>>> import numpy as np
>>> np.set_printoptions(precision=2, suppress=True, linewidth=140, floatmode="fixed")
>>> m1 = np.loadtxt("mat.csv", delimiter=",")
>>> print(m1)
[[-3.56  3.56 -2.56  0.00]
 [-4.38  4.38 -3.38  0.00]
 [-7.16  7.16 -6.16  0.00]
 [-6.12  6.12 -5.12  0.00]
 [-6.51  6.51 -5.51  0.00]
 [-3.15  3.15 -2.15  0.00]
 [-5.81  5.81 -4.81  0.00]
 [-5.04  5.04 -4.04  0.00]
 [-8.43  8.43 -7.43  0.00]
 [-2.12  2.12 -1.12  0.00]
 [-7.21  7.21 -6.21  0.00]
 [-4.75  4.75 -3.75  0.00]
 [-5.12  5.12 -4.12  0.00]
 [-5.80  5.80 -4.80  0.00]
 [-3.89  3.89 -2.89  0.00]
 [-3.02  3.02 -2.02  0.00]
 [-6.70  6.70 -5.70  0.00]]
>>> print(round(float(np.linalg.norm(m1)), 2))
37.05
>>> print(m1.mean(axis=0))
[-5.22  5.22 -4.22  0.00]
>>> print(np.count_nonzero(m1))
51
>>> U, sig, Vt = np.linalg.svd(m1)
>>> evecs = Vt[:(sig > 1e-8).sum()]
>>> rng = np.random.default_rng(98)
>>> vec = m1[11] + -3 * m1[2] + rng.integers(2) * np.eye(4)[0]
>>> print(vec)
[ 16.73 -16.73  14.73   0.00]
>>> print(np.round(evecs.T @ evecs, 2) + 0)
[[ 0.50 -0.50  0.00  0.00]
 [-0.50  0.50  0.00  0.00]
 [ 0.00  0.00  1.00  0.00]
 [ 0.00  0.00  0.00  0.00]]
>>> print(np.allclose(evecs.T @ evecs @ vec, vec))
True
>>> print(np.linalg.matrix_rank(np.vstack([m1, vec])))
2
>>> U, sig, Vt = np.linalg.svd(m1)
>>> print(sig.round(2) + 0)
[37.04  1.09  0.00  0.00]
>>> out = U[:, :2] @ np.diag(sig[:2]) @ Vt[:2]
>>> print(np.linalg.matrix_rank(m1, rtol=0.05))
1
>>> print(round(np.linalg.norm(m1 - out, 2), 2), round(float(sig[2]), 2))
0.0 0.0
>>> print(np.linalg.matrix_rank(out))
2
>>> print(out)
[[-3.56  3.56 -2.56  0.00]
 [-4.38  4.38 -3.38  0.00]
 [-7.16  7.16 -6.16  0.00]
 [-6.12  6.12 -5.12  0.00]
 [-6.51  6.51 -5.51  0.00]
 [-3.15  3.15 -2.15  0.00]
 [-5.81  5.81 -4.81  0.00]
 [-5.04  5.04 -4.04  0.00]
 [-8.43  8.43 -7.43  0.00]
 [-2.12  2.12 -1.12  0.00]
 [-7.21  7.21 -6.21  0.00]
 [-4.75  4.75 -3.75  0.00]
 [-5.12  5.12 -4.12  0.00]
 [-5.80  5.80 -4.80  0.00]
 [-3.89  3.89 -2.89  0.00]
 [-3.02  3.02 -2.02  0.00]
 [-6.70  6.70 -5.70  0.00]]
>>> print(np.linalg.norm(m1, axis=1).argmax())
8
>>> print(round(float(np.linalg.norm(m1, 1)), 2), round(np.linalg.norm(m1, np.inf), 2))
88.77 24.29
>>> print(np.linalg.norm(m1, axis=0))
[22.61 22.61 18.72  0.00]
>>> print(round(float(np.linalg.norm(m1) ** 2 / np.linalg.norm(m1, 2) ** 2), 2))
1.0
>>> print(round(float(np.linalg.norm(m1, 2)), 2))
37.04
>>> print(np.round(np.linalg.norm(m1[16] - m1[5]), 2))
6.15
>>> print(round(np.linalg.norm(m1, "nuc"), 2))
38.12
>>> A = 0.5 ** np.abs(np.subtract.outer(np.arange(12), np.arange(12)))
>>> print(A.round(2) + 0)
[[1.00 0.50 0.25 0.12 0.06 0.03 0.02 0.01 0.00 0.00 0.00 0.00]
 [0.50 1.00 0.50 0.25 0.12 0.06 0.03 0.02 0.01 0.00 0.00 0.00]
 [0.25 0.50 1.00 0.50 0.25 0.12 0.06 0.03 0.02 0.01 0.00 0.00]
 [0.12 0.25 0.50 1.00 0.50 0.25 0.12 0.06 0.03 0.02 0.01 0.00]
 [0.06 0.12 0.25 0.50 1.00 0.50 0.25 0.12 0.06 0.03 0.02 0.01]
 [0.03 0.06 0.12 0.25 0.50 1.00 0.50 0.25 0.12 0.06 0.03 0.02]
 [0.02 0.03 0.06 0.12 0.25 0.50 1.00 0.50 0.25 0.12 0.06 0.03]
 [0.01 0.02 0.03 0.06 0.12 0.25 0.50 1.00 0.50 0.25 0.12 0.06]
 [0.00 0.01 0.02 0.03 0.06 0.12 0.25 0.50 1.00 0.50 0.25 0.12]
 [0.00 0.00 0.01 0.02 0.03 0.06 0.12 0.25 0.50 1.00 0.50 0.25]
 [0.00 0.00 0.00 0.01 0.02 0.03 0.06 0.12 0.25 0.50 1.00 0.50]
 [0.00 0.00 0.00 0.00 0.01 0.02 0.03 0.06 0.12 0.25 0.50 1.00]]
>>> Lm = np.linalg.cholesky(A)
>>> print(np.linalg.eigvalsh(A).min() > 0)
True
>>> print(np.diag(Lm) ** 2)
[1.00 0.75 0.75 0.75 0.75 0.75 0.75 0.75 0.75 0.75 0.75 0.75]
